>>> import numpy as np
>>> from numpy import linalg as LA
>>> np.set_printoptions(precision=1, suppress=True, linewidth=140, floatmode="fixed")
>>> X = np.load("data.npy")
>>> X
array([[ 1,  0,  0,  0],
       [-1,  2,  0,  0],
       [-3,  0,  0,  0],
       [-3,  2, -3, -3]])
>>> # column 3 repeats column 2
>>> rng = np.random.default_rng(64)
>>> lab = rng.permutation(4)
>>> lab
array([0, 3, 1, 2])
>>> out = X[lab][:, lab]
>>> np.trace(out)
np.int64(0)
>>> np.sort(np.abs(LA.eigvals(out)))
array([0.0, 1.0, 2.0, 3.0])
>>> np.diag(out)
array([ 1, -3,  2,  0])
>>> round(float(LA.eigvals(X).sum().real), 1)
0.0
>>> np.poly(X)
array([ 1.0,  0.0, -7.0,  6.0,  0.0])
>>> np.einsum("ij,ji->", X, X)
np.int64(14)
>>> Uu, sv, VT = LA.svd(X)
>>> sv.round(1) + 0
array([6.0, 2.5, 1.8, 0.0])
>>> out = Uu[:, :3] @ np.diag(sv[:3]) @ VT[:3]
>>> round(LA.norm(X - out, 2), 1), round(float(sv[3]), 1)
(np.float64(0.0), 0.0)
>>> round(float(LA.norm(X)), 1)
6.8
>>> np.count_nonzero(X)
np.int64(8)
>>> X.sum(axis=0)
array([-6,  4, -3, -3])
>>> X - X[0]
array([[ 0,  0,  0,  0],
       [-2,  2,  0,  0],
       [-4,  0,  0,  0],
       [-4,  2, -3, -3]])
>>> X.shape
(4, 4)
>>> np.argsort(-LA.norm(X, axis=0).round(6), kind="stable")[:3]
array([0, 2, 3])
>>> [round(float(x), 1) for x in LA.svd(X, compute_uv=False)[:3]]
[6.0, 2.5, 1.8]
>>> LA.matrix_rank(X, rtol=0.1)
np.int64(3)
>>> np.round(LA.norm(X, 2) / LA.norm(X), 1)
np.float64(0.9)
>>> LA.cond(X) > 100
np.True_
